$ ipython --no-banner

In [1]: import numpy as np

In [2]: import numpy.linalg as la

In [3]: np.set_printoptions(precision=1, suppress=True, linewidth=160, floatmode="fixed")

In [4]: X = np.loadtxt("mat.csv", delimiter=",")

In [5]: X
Out[5]: 
array([[ 9.0,  7.0, 18.0],
       [ 4.0,  8.0,  8.0],
       [ 4.0,  7.0,  8.0]])

In [6]: np.unique(X.round(6), axis=0).shape
Out[6]: (3, 3)

In [7]: np.abs(np.diag(la.qr(X)[1])) > 1e-9
Out[7]: array([ True,  True, False])

In [8]: np.allclose(X[:-1].T @ la.lstsq(X[:-1].T, X[-1])[0], X[-1])
Out[8]: True

In [9]: X @ la.pinv(X) @ X
Out[9]: 
array([[ 9.0,  7.0, 18.0],
       [ 4.0,  8.0,  8.0],
       [ 4.0,  7.0,  8.0]])

In [10]: np.argsort(-la.norm(X, axis=0).round(6), kind="stable")[:3]
Out[10]: array([2, 1, 0])

In [11]: la.matrix_rank(X, rtol=0.1)
Out[11]: np.int64(2)

In [12]: la.cond(X) > 100
Out[12]: np.True_

In [13]: K = np.loadtxt("case13.csv", delimiter=",")

In [14]: K
Out[14]: 
array([[ 0.0,  4.0,  0.0],
       [ 0.0,  9.0,  5.0],
       [ 5.0, 13.0,  8.0],
       [ 5.0, 18.0, 11.0],
       [ 6.0, 19.0, 15.0],
       [ 8.0, 20.0, 17.0],
       [12.0, 25.0, 19.0],
       [12.0, 27.0, 20.0],
       [15.0, 32.0, 22.0],
       [15.0, 37.0, 26.0],
       [16.0, 39.0, 29.0],
       [18.0, 43.0, 30.0],
       [18.0, 43.0, 31.0],
       [19.0, 43.0, 34.0],
       [24.0, 46.0, 37.0],
       [26.0, 47.0, 42.0],
       [27.0, 48.0, 45.0],
       [32.0, 48.0, 49.0],
       [34.0, 52.0, 50.0],
       [34.0, 55.0, 51.0],
       [38.0, 60.0, 56.0],
       [39.0, 64.0, 59.0]])

In [15]: round(np.log10(la.cond(K)))
Out[15]: 2

In [16]: G = np.cov(K, rowvar=False)

In [17]: la.eigvalsh(G)[::-1]
Out[17]: array([718.1,   8.5,   1.2])

In [18]: G.shape
Out[18]: (3, 3)

In [19]: np.polyfit(K[:, 0], K[:, 2], 1)
Out[19]: array([1.4, 3.9])

In [20]: cen = K - K.mean(axis=0)

In [21]: evecs = la.svd(cen)[2][:1]

In [22]: Y = cen - cen @ evecs.T @ evecs

In [23]: Y.std(axis=0)
Out[23]: array([1.6, 2.2, 1.4])

In [24]: (cen @ evecs.T).std(axis=0)
Out[24]: array([26.2])

In [25]: la.norm(Y, axis=1).round(6).argmax()
Out[25]: np.int64(11)

In [26]: cen = (K - K.mean(axis=0)) / K.std(axis=0)

In [27]: cen.std(axis=0)
Out[27]: array([1.0, 1.0, 1.0])

In [28]: coef = la.lstsq(np.delete(cen, 2, axis=1), cen[:, 2])[0]

In [29]: round(1 - np.var(cen[:, 2] - np.delete(cen, 2, axis=1) @ coef), 1)
Out[29]: np.float64(1.0)

In [30]: np.abs(coef).argmax()
Out[30]: np.int64(0)

In [31]: coef
Out[31]: array([0.7, 0.3])

In [32]: data = np.load("run5.npy")

In [33]: data
Out[33]: 
array([[12, -2, -2],
       [-2,  3, -1],
       [-2, -1,  1]])

In [34]: T = np.stack([data, -1 * data, data[::-1]])

In [35]: la.matrix_rank(T)
Out[35]: array([2, 2, 2])

In [36]: (T @ data.T).shape
Out[36]: (3, 3, 3)

In [37]: la.norm(T, axis=(1, 2))
Out[37]: array([13.1, 13.1, 13.1])

In [38]: np.einsum("bij,cij->bc", T, T)
Out[38]: 
array([[ 172, -172,  -34],
       [-172,  172,   34],
       [ -34,   34,  172]])

In [39]: T.shape
Out[39]: (3, 3, 3)

In [40]: rng = np.random.default_rng(35782)

In [41]: labels = rng.integers(0, 3, 3)

In [42]: E = np.array([[-1, 1, -2], [-1, 3, -2], [2, 3, -1]]) * (labels[:, None] == labels)

In [43]: E
Out[43]: 
array([[-1,  1, -2],
       [-1,  3, -2],
       [ 2,  3, -1]])

In [44]: x0 = np.array([-4, -4, -2])

In [45]: target = E @ x0

In [46]: coef, lr = np.zeros(3), 1 / la.norm(E, 2) ** 2

In [47]: for i in range(4):
    ...:     coef -= lr * E.T @ (E @ coef - target)
    ...:     if i % 1 == 0: print(i, round(la.norm(E @ coef - target), 1))
    ...: 
0 10.3
1 7.4
2 5.4
3 3.9

In [48]: round(la.cond(E), 1)
Out[48]: np.float64(7.1)
